$ python3 -q
>>> import numpy as np
>>> import numpy.linalg as la
>>> np.set_printoptions(precision=2, suppress=True, linewidth=200, sign=" ")
>>> def rd(a):
...     return np.round(a, 2) + 0
... 
>>> A = np.abs(np.array([[1, -3, 0, -2], [-2, 2, -2, 2], [2, 3, 2, 0], [0, 3, 2, -1]])) + np.eye(4)
>>> A = A / A.sum(axis=1, keepdims=True)
>>> print(rd(A))
[[ 0.29  0.43  0.    0.29]
 [ 0.22  0.33  0.22  0.22]
 [ 0.25  0.38  0.38  0.  ]
 [ 0.    0.43  0.29  0.29]]
>>> # a transition matrix
>>> q = A.astype(float).copy()
>>> for j in range(4):
...     q[:, j] -= q[:, :j] @ (q[:, :j].T @ q[:, j])
...     q[:, j] /= la.norm(q[:, j])
... 
>>> print(rd(q.T @ q))
[[ 1.  0.  0.  0.]
 [ 0.  1.  0.  0.]
 [ 0.  0.  1.  0.]
 [ 0.  0.  0.  1.]]
>>> print(rd(q))
[[ 0.65  0.   -0.73 -0.22]
 [ 0.51  0.    0.2   0.84]
 [ 0.57  0.    0.66 -0.5 ]
 [ 0.    1.    0.    0.  ]]
>>> rng = np.random.default_rng(559)
>>> lab = rng.permutation(4)
>>> print(lab)
[ 0  1  2  3]
>>> Y = A[lab][:, lab]
>>> print(rd(np.diag(Y)))
[ 0.29  0.33  0.38  0.29]
>>> P = np.triu(np.array([[1, 0, -2, 0], [-1, -2, 2, 2], [-2, 1, -1, -1], [0, 1, 0, 0]]), 1) + np.eye(4)
>>> Y = P @ A @ la.inv(P)
>>> print(rd(la.det(Y)))
-0.01
>>> print(rd(np.trace(Y)), rd(np.trace(A)))
1.28 1.28
>>> data = np.array([[-2, -2], [-2, -4]])
>>> vec = np.array([-1, 3])
>>> rhs = data @ vec
>>> beta, lr = np.zeros(2), 1 / la.norm(data, 2) ** 2
>>> for i in range(40):
...     beta -= lr * data.T @ (data @ beta - rhs)
...     if i % 10 == 0: print(i, round(la.norm(data @ beta - rhs), 2))
... 
0 1.82
10 1.46
20 1.18
30 0.95
>>> print(rd(la.cond(data)))
6.85
>>> print(rd(beta))
[-0.13  2.46]
>>> print(np.einsum("ii->", data))
-6
>>> print(rd(la.eigvals(data).sum().real))
-6.0
>>> print(rd(np.poly(data)))
[ 1.  6.  4.]
>>> vals, evecs = la.eigh(data)
>>> print(rd(la.eigvalsh(data @ data)))
[  0.58  27.42]
>>> print(rd(la.eigvalsh(data + 5 * np.eye(2))))
[-0.24  4.24]
>>> print(rd(evecs.T @ data @ evecs))
[[-5.24  0.  ]
 [ 0.   -0.76]]
>>> print(rd(evecs @ np.diag(vals) @ evecs.T))
[[-2. -2.]
 [-2. -4.]]
>>> print(rd(vals))
[-5.24 -0.76]
>>> print(np.unique(vals.round(6) + 0, return_counts=True)[1])
[ 1  1]
